% python3 -q
>>> import numpy as np
>>> np.set_printoptions(suppress=True, linewidth=120)
>>> feats = np.load("sample11.npy")
>>> feats
array([[ 2,  1,  2,  3, -1, -1, -1, -3],
       [ 1,  0,  0,  1,  0, -1, -1,  1],
       [-1,  0,  2,  0, -2, -1,  3, -2],
       [ 1,  2, -1,  1,  1,  2,  3, -1],
       [ 1,  3,  0,  0,  1,  3,  0, -2],
       [ 1,  3, -1, -2,  3, -2,  0,  0],
       [-1,  2,  2,  0, -3,  1,  0,  2],
       [-2,  2, -3, -2,  1, -1,  1, -2]])
>>> Uu, sv, Vh = np.linalg.svd(feats, full_matrices=False)
>>> (sv > 1e-8).sum()
np.int64(8)
>>> np.abs(Uu[:, 0]).round(6).argmax()
np.int64(7)
>>> np.round(np.sqrt((sv ** 2).sum()), 2), round(float(np.linalg.norm(feats)), 2)
(np.float64(13.53), 13.53)
>>> np.round(np.cumsum(sv ** 2) / np.sum(sv ** 2), 2)
array([0.32, 0.56, 0.72, 0.84, 0.93, 0.98, 1.  , 1.  ])
>>> Uu, sv, Vh = np.linalg.svd(feats)
>>> sv.round(2)
array([7.67, 6.6 , 5.36, 4.85, 4.05, 2.88, 1.92, 0.1 ])
>>> np.argmax(sv[:-1] / (sv[1:] + 1e-6)) + 1
np.int64(7)
>>> other = Uu[:, :7] @ np.diag(sv[:7]) @ Vh[:7]
>>> np.linalg.matrix_rank(feats, rtol=0.05)
np.int64(7)
>>> round(float(np.linalg.norm(feats - other, 2)), 2), round(sv[7], 2)
(0.1, np.float64(0.1))
>>> Q, Rm = np.linalg.qr(feats)
>>> np.round(Q.T @ Q, 2) + 0
array([[1., 0., 0., 0., 0., 0., 0., 0.],
       [0., 1., 0., 0., 0., 0., 0., 0.],
       [0., 0., 1., 0., 0., 0., 0., 0.],
       [0., 0., 0., 1., 0., 0., 0., 0.],
       [0., 0., 0., 0., 1., 0., 0., 0.],
       [0., 0., 0., 0., 0., 1., 0., 0.],
       [0., 0., 0., 0., 0., 0., 1., 0.],
       [0., 0., 0., 0., 0., 0., 0., 1.]])
>>> rng = np.random.default_rng(44050)
>>> labels = rng.permutation(8)
>>> labels
array([7, 1, 4, 3, 2, 5, 6, 0])
>>> other = feats[labels][:, labels]
>>> np.round(np.sort(np.abs(np.linalg.eigvals(other))), 2)
array([0.21, 2.46, 3.09, 3.09, 3.96, 5.23, 5.23, 5.49])
>>> np.allclose(other, feats)
False
>>> np.round(np.linalg.det(other), 2), np.round(np.linalg.det(feats[labels]), 2)
(np.float64(-2960.0), np.float64(-2960.0))
>>> other = feats[0, 0] * feats[1:] - np.outer(feats[1:, 0], feats[0])
>>> other
array([[  0,  -1,  -2,  -1,   1,  -1,  -1,   5],
       [  0,   1,   6,   3,  -5,  -3,   5,  -7],
       [  0,   3,  -4,  -1,   3,   5,   7,   1],
       [  0,   5,  -2,  -3,   3,   7,   1,  -1],
       [  0,   5,  -4,  -7,   7,  -3,   1,   3],
       [  0,   5,   6,   3,  -7,   1,  -1,   1],
       [  0,   6,  -2,   2,   0,  -4,   0, -10]])
>>> feats[:, 0] / feats[0, 0]
array([ 1. ,  0.5, -0.5,  0.5,  0.5,  0.5, -0.5, -1. ])
>>> np.flatnonzero(~other.round(6).any(axis=1))
array([], dtype=int64)
>>> np.linalg.matrix_rank(other), np.linalg.matrix_rank(feats)
(np.int64(7), np.int64(8))
>>> J = np.load("mat.npy")
>>> J
array([[ 0.52, -5.57, -7.67],
       [ 0.14,  5.04,  5.81],
       [-0.69, -1.39, -0.65],
       [-0.2 ,  0.09,  0.21],
       [-0.3 ,  0.28,  0.32],
       [ 1.04, -2.38, -3.66],
       [-1.88,  1.03,  3.38],
       [ 1.22, -1.68, -4.24],
       [-1.38, -0.52,  0.78],
       [-0.11,  0.65,  1.42],
       [-0.65,  1.84,  2.86],
       [-0.71,  1.95,  2.88],
       [ 0.35, -0.65, -0.99],
       [ 0.  ,  0.39,  0.69],
       [-0.19,  1.7 ,  2.24],
       [-0.48,  4.64,  6.01],
       [ 0.79, -1.48, -2.68],
       [-0.87,  0.52,  1.42],
       [ 1.41,  0.94, -0.73],
       [-0.18, -5.86, -7.44],
       [-0.44,  1.01,  1.94],
       [-0.27,  2.86,  3.86],
       [ 0.94,  2.8 ,  2.97],
       [ 0.16, -4.44, -5.53],
       [ 0.85, -1.15, -2.38],
       [-1.33,  3.4 ,  5.54],
       [-2.7 ,  1.39,  4.43],
       [-0.22,  1.9 ,  2.7 ],
       [-0.19, -2.13, -1.87],
       [-0.76, -1.21, -0.8 ],
       [-1.09,  4.23,  6.16],
       [-0.73, -1.87, -1.83],
       [ 0.76, -0.96, -1.74],
       [ 0.09, -3.27, -3.98],
       [ 0.13, -1.08, -1.79],
       [ 0.09,  4.74,  6.02],
       [ 0.24, -4.74, -6.07],
       [-0.66,  1.78,  2.96],
       [-0.52, -0.02,  0.57]])
>>> other = np.c_[J[:, :2] @ np.array([[-1, 1], [-2, 2]]), np.array([-4, 0, -4, 4, -3, 0, 4, 3, -4, -1, 0, -3, 0, 1, 3, 3, 3, -2, 5, -2, -1, -2, 2, -4, -1, -4, -5, 4, -5, -1, -4, -2, 2, 4, 2, 3, -5, 1, -2])]
>>> other.round(2)
array([[ 10.62, -10.62,  -4.  ],
       [-10.22,  10.22,   0.  ],
       [  3.47,  -3.47,  -4.  ],
       [  0.02,  -0.02,   4.  ],
       [ -0.26,   0.26,  -3.  ],
       [  3.72,  -3.72,   0.  ],
       [ -0.18,   0.18,   4.  ],
       [  2.14,  -2.14,   3.  ],
       [  2.42,  -2.42,  -4.  ],
       [ -1.19,   1.19,  -1.  ],
       [ -3.03,   3.03,   0.  ],
       [ -3.19,   3.19,  -3.  ],
       [  0.95,  -0.95,   0.  ],
       [ -0.78,   0.78,   1.  ],
       [ -3.21,   3.21,   3.  ],
       [ -8.8 ,   8.8 ,   3.  ],
       [  2.17,  -2.17,   3.  ],
       [ -0.17,   0.17,  -2.  ],
       [ -3.29,   3.29,   5.  ],
       [ 11.9 , -11.9 ,  -2.  ],
       [ -1.58,   1.58,  -1.  ],
       [ -5.45,   5.45,  -2.  ],
       [ -6.54,   6.54,   2.  ],
       [  8.72,  -8.72,  -4.  ],
       [  1.45,  -1.45,  -1.  ],
       [ -5.47,   5.47,  -4.  ],
       [ -0.08,   0.08,  -5.  ],
       [ -3.58,   3.58,   4.  ],
       [  4.45,  -4.45,  -5.  ],
       [  3.18,  -3.18,  -1.  ],
       [ -7.37,   7.37,  -4.  ],
       [  4.47,  -4.47,  -2.  ],
       [  1.16,  -1.16,   2.  ],
       [  6.45,  -6.45,   4.  ],
       [  2.03,  -2.03,   2.  ],
       [ -9.57,   9.57,   3.  ],
       [  9.24,  -9.24,  -5.  ],
       [ -2.9 ,   2.9 ,   1.  ],
       [  0.56,  -0.56,  -2.  ]])
>>> np.linalg.matrix_rank(other)
np.int64(2)
>>> np.linalg.matrix_rank(np.c_[J, other])
np.int64(4)
>>> other = np.array([[2, 0], [1, 1], [2, 2], [0, 1], [0, 1], [0, 2], [2, 1]])
>>> mat = np.block([[np.zeros((7, 7)), other], [other.T, np.zeros((2, 2))]])
>>> mat
array([[0., 0., 0., 0., 0., 0., 0., 2., 0.],
       [0., 0., 0., 0., 0., 0., 0., 1., 1.],
       [0., 0., 0., 0., 0., 0., 0., 2., 2.],
       [0., 0., 0., 0., 0., 0., 0., 0., 1.],
       [0., 0., 0., 0., 0., 0., 0., 0., 1.],
       [0., 0., 0., 0., 0., 0., 0., 0., 2.],
       [0., 0., 0., 0., 0., 0., 0., 2., 1.],
       [2., 1., 2., 0., 0., 0., 2., 0., 0.],
       [0., 1., 2., 1., 1., 2., 1., 0., 0.]])
>>> # row 4 repeats row 3
>>> r = np.linalg.matrix_rank(mat)
>>> r
np.int64(4)
>>> ns = np.linalg.svd(mat)[2][r:].T
>>> np.round(ns @ ns.T, 2) + 0
array([[ 0.55, -0.09, -0.19,  0.13,  0.13,  0.26, -0.32,  0.  ,  0.  ],
       [-0.09,  0.9 , -0.21, -0.06, -0.06, -0.11, -0.15,  0.  ,  0.  ],
       [-0.19, -0.21,  0.59, -0.11, -0.11, -0.22, -0.3 ,  0.  ,  0.  ],
       [ 0.13, -0.06, -0.11,  0.88, -0.12, -0.24,  0.01,  0.  ,  0.  ],
       [ 0.13, -0.06, -0.11, -0.12,  0.88, -0.24,  0.01,  0.  ,  0.  ],
       [ 0.26, -0.11, -0.22, -0.24, -0.24,  0.51,  0.02,  0.  ,  0.  ],
       [-0.32, -0.15, -0.3 ,  0.01,  0.01,  0.02,  0.69,  0.  ,  0.  ],
       [ 0.  ,  0.  ,  0.  ,  0.  ,  0.  ,  0.  ,  0.  ,  0.  ,  0.  ],
       [ 0.  ,  0.  ,  0.  ,  0.  ,  0.  ,  0.  ,  0.  ,  0.  ,  0.  ]])
>>> [int(np.linalg.matrix_rank(np.delete(mat, i, axis=0))) for i in range(9)]
[4, 4, 4, 4, 4, 4, 4, 3, 3]
>>> [int(np.linalg.matrix_rank(mat[:, :j + 1])) for j in range(9)]
[1, 2, 2, 2, 2, 2, 2, 3, 4]
>>> np.linalg.matrix_rank(mat.T @ mat), np.linalg.matrix_rank(mat @ mat.T)
(np.int64(4), np.int64(4))
>>> [int(np.linalg.matrix_rank(mat[:i])) for i in range(1, len(mat) + 1)]
[1, 2, 2, 2, 2, 2, 2, 3, 4]
>>> np.allclose(mat @ ns, 0)
True
>>> X = np.loadtxt("data.csv", delimiter=",")
>>> X
array([[ 0.,  3.,  0., -2.,  2.,  0., -1.],
       [ 0., -9.,  0.,  6., -6.,  0.,  3.],
       [ 0.,  3.,  0., -2.,  2.,  0., -1.],
       [ 0., -3.,  0.,  2., -2.,  0.,  1.],
       [ 0., -6.,  0.,  4., -4.,  0.,  2.],
       [ 0., -3.,  0.,  2., -2.,  0.,  1.],
       [ 0.,  6.,  0., -4.,  4.,  0., -2.],
       [ 0.,  3.,  0., -2.,  2.,  0., -1.],
       [ 0., -9.,  0.,  6., -6.,  0.,  3.],
       [ 0., -9.,  0.,  6., -6.,  0.,  3.]])
>>> Xs = J - J.mean(axis=0)
>>> evecs = np.linalg.svd(Xs)[2][:2]
>>> other = Xs - Xs @ evecs.T @ evecs
>>> np.round(np.diag(evecs.T @ evecs), 2)
array([0.68, 0.59, 0.73])
>>> np.round(other.std(axis=0), 2)
array([0.08, 0.1 , 0.08])
>>> np.round((Xs @ evecs.T).std(axis=0), 2)
array([4.55, 0.9 ])
>>> round(np.linalg.norm(other) / np.linalg.norm(Xs), 2)
np.float64(0.03)
>>> np.linalg.norm(other, axis=1).round(6).argmax()
np.int64(7)
>>> Uu, sv, Vh = np.linalg.svd(X)
>>> sv.round(2) + 0
array([26.83,  0.  ,  0.  ,  0.  ,  0.  ,  0.  ,  0.  ])
>>> other = Uu[:, :1] @ np.diag(sv[:1]) @ Vh[:1]
>>> round(np.linalg.norm(X - other) / np.linalg.norm(X), 2)
np.float64(0.0)
>>> np.linalg.matrix_rank(X, rtol=0.05)
np.int64(1)
>>> np.linalg.cond(X) > 100
np.True_
>>> np.linalg.matrix_rank(X, rtol=0.1)
np.int64(1)
>>> r = np.linalg.matrix_rank(X)
>>> r
np.int64(1)
>>> ns = np.linalg.svd(X)[2][r:].T
>>> [int(np.linalg.matrix_rank(np.delete(X, i, axis=0))) for i in range(10)]
[1, 1, 1, 1, 1, 1, 1, 1, 1, 1]
>>> [int(np.linalg.matrix_rank(X[:i])) for i in range(1, len(X) + 1)]
[1, 1, 1, 1, 1, 1, 1, 1, 1, 1]
>>> np.allclose(X @ ns, 0)
True
>>> K = np.load("layer13.npy")
>>> K.round(2) + 0
array([[ 0.62,  0.08,  0.24,  0.07,  0.17,  0.02,  0.25,  0.26,  0.02],
       [ 0.08,  0.21,  0.04,  0.35,  0.  , -0.15,  0.04, -0.09, -0.07],
       [ 0.24,  0.04,  0.82, -0.14, -0.07, -0.08, -0.13, -0.19, -0.06],
       [ 0.07,  0.35, -0.14,  0.64,  0.06, -0.19,  0.06, -0.12, -0.16],
       [ 0.17,  0.  , -0.07,  0.06,  0.34,  0.33,  0.02,  0.04, -0.27],
       [ 0.02, -0.15, -0.08, -0.19,  0.33,  0.55,  0.13, -0.18, -0.15],
       [ 0.25,  0.04, -0.13,  0.06,  0.02,  0.13,  0.58, -0.15,  0.34],
       [ 0.26, -0.09, -0.19, -0.12,  0.04, -0.18, -0.15,  0.75, -0.02],
       [ 0.02, -0.07, -0.06, -0.16, -0.27, -0.15,  0.34, -0.02,  0.49]])
>>> # symmetric
>>> labels = rng.permutation(9)
>>> labels
array([6, 8, 4, 5, 3, 1, 2, 0, 7])
>>> other = K[labels][:, labels]
>>> np.allclose(other, K)
False
>>> other.round(2) + 0
array([[ 0.58,  0.34,  0.02,  0.13,  0.06,  0.04, -0.13,  0.25, -0.15],
       [ 0.34,  0.49, -0.27, -0.15, -0.16, -0.07, -0.06,  0.02, -0.02],
       [ 0.02, -0.27,  0.34,  0.33,  0.06,  0.  , -0.07,  0.17,  0.04],
       [ 0.13, -0.15,  0.33,  0.55, -0.19, -0.15, -0.08,  0.02, -0.18],
       [ 0.06, -0.16,  0.06, -0.19,  0.64,  0.35, -0.14,  0.07, -0.12],
       [ 0.04, -0.07,  0.  , -0.15,  0.35,  0.21,  0.04,  0.08, -0.09],
       [-0.13, -0.06, -0.07, -0.08, -0.14,  0.04,  0.82,  0.24, -0.19],
       [ 0.25,  0.02,  0.17,  0.02,  0.07,  0.08,  0.24,  0.62,  0.26],
       [-0.15, -0.02,  0.04, -0.18, -0.12, -0.09, -0.19,  0.26,  0.75]])
>>> np.round(np.sort(np.abs(np.linalg.eigvals(other))), 2) + 0
array([0., 0., 0., 0., 1., 1., 1., 1., 1.])
>>> w, evecs = np.linalg.eigh(K)
>>> vec = np.array([0, 2, 0, -2, -1, -1, 2, 0, -1])
>>> np.round(evecs * np.maximum(w, 0) @ evecs.T, 2) + 0
array([[ 0.62,  0.08,  0.24,  0.07,  0.17,  0.02,  0.25,  0.26,  0.02],
       [ 0.08,  0.21,  0.04,  0.35,  0.  , -0.15,  0.04, -0.09, -0.07],
       [ 0.24,  0.04,  0.82, -0.14, -0.07, -0.08, -0.13, -0.19, -0.06],
       [ 0.07,  0.35, -0.14,  0.64,  0.06, -0.19,  0.06, -0.12, -0.16],
       [ 0.17,  0.  , -0.07,  0.06,  0.34,  0.33,  0.02,  0.04, -0.27],
       [ 0.02, -0.15, -0.08, -0.19,  0.33,  0.55,  0.13, -0.18, -0.15],
       [ 0.25,  0.04, -0.13,  0.06,  0.02,  0.13,  0.58, -0.15,  0.34],
       [ 0.26, -0.09, -0.19, -0.12,  0.04, -0.18, -0.15,  0.75, -0.02],
       [ 0.02, -0.07, -0.06, -0.16, -0.27, -0.15,  0.34, -0.02,  0.49]])
>>> round(float(vec @ K @ vec / (vec @ vec)), 2), round(w[0], 2), np.round(w[-1], 2)
(0.11, np.float64(-0.0), np.float64(1.0))
>>> np.round(np.abs(K).sum(axis=1).max(), 2), round(np.abs(w).max(), 2)
(np.float64(1.81), np.float64(1.0))
>>> Uu, sv, Vh = np.linalg.svd(K)
>>> evecs = Vh[:(sv > 1e-8).sum()]
>>> vec = K[6] + -2 * K[0] + rng.integers(2) * np.eye(9)[7]
>>> vec.round(2)
array([-0.98, -0.13, -0.61, -0.08, -0.32,  0.08,  0.07, -0.68,  0.3 ])
>>> np.round(np.diag(evecs.T @ evecs), 2)
array([0.62, 0.21, 0.82, 0.64, 0.34, 0.55, 0.58, 0.75, 0.49])
>>> round(float(np.linalg.norm(vec - evecs.T @ evecs @ vec)), 2)
0.0
>>> np.allclose(evecs.T @ evecs @ vec, vec)
True
>>> np.linalg.matrix_rank(np.vstack([K, vec]))
np.int64(5)
